% python3 -q
>>> import numpy as np
>>> np.set_printoptions(suppress=True, linewidth=100)
>>> feats = np.load("dump.npy")
>>> feats.round(2)
array([[ 2.88, -0.23,  0.81],
       [-0.43,  2.07,  2.13],
       [ 0.72,  2.16, -1.95]])
>>> W1 = np.array([[1, 2], [0, 3], [1, 0]])
>>> c = np.array([-3, -1])
>>> H = np.maximum(feats @ W1 + c, 0)
>>> H.round(2)
array([[0.69, 4.07],
       [0.  , 4.33],
       [0.  , 6.93]])
>>> np.linalg.matrix_rank(H)
np.int64(2)
>>> C = np.array([[1, 0], [0, 1]])
>>> W1 @ C
array([[1, 2],
       [0, 3],
       [1, 0]])
>>> J = np.array([[4.0, 0.0, 3.0, 0.0],
...     [0.0, 4.0, 0.0, 3.0],
...     [3.0, 0.0, 4.0, 0.0],
...     [0.0, 3.0, 0.0, 4.0]])
>>> J
array([[4., 0., 3., 0.],
       [0., 4., 0., 3.],
       [3., 0., 4., 0.],
       [0., 3., 0., 4.]])
>>> # splits into 2 blocks
>>> evals, evecs = np.linalg.eigh(J)
>>> vec = np.array([-1, 3, 2, 2])
>>> np.round(evecs * np.abs(evals) @ evecs.T, 2)
array([[4., 0., 3., 0.],
       [0., 4., 0., 3.],
       [3., 0., 4., 0.],
       [0., 3., 0., 4.]])
>>> rng = np.random.default_rng(55)
>>> idx = rng.permutation(4)
>>> idx
array([3, 0, 1, 2])
>>> Y = J[idx][:, idx]
>>> np.round(np.sort(np.abs(np.linalg.eigvals(Y))), 2)
array([1., 1., 7., 7.])
>>> Y
array([[4., 0., 3., 0.],
       [0., 4., 0., 3.],
       [3., 0., 4., 0.],
       [0., 3., 0., 4.]])
>>> round(np.linalg.det(Y), 2), round(float(np.linalg.det(J[idx])), 2)
(np.float64(49.0), -49.0)
>>> evals, evecs = np.linalg.eig(Y)
>>> evals.round(2)
array([7., 1., 7., 1.])
>>> np.round(np.sort(np.linalg.eigvals(Y.T)), 2)
array([1., 1., 7., 7.])
>>> np.round(Y @ evecs[:, 0] - evals[0] * evecs[:, 0], 2) + 0
array([0., 0., 0., 0.])
>>> np.round(np.sort(np.linalg.eigvals(Y @ Y)), 2)
array([ 1.,  1., 49., 49.])
>>> np.round(np.sort(np.linalg.eigvals(np.linalg.inv(Y))), 2)
array([0.14, 0.14, 1.  , 1.  ])
>>> round(float(np.prod(evals)), 2)
49.0
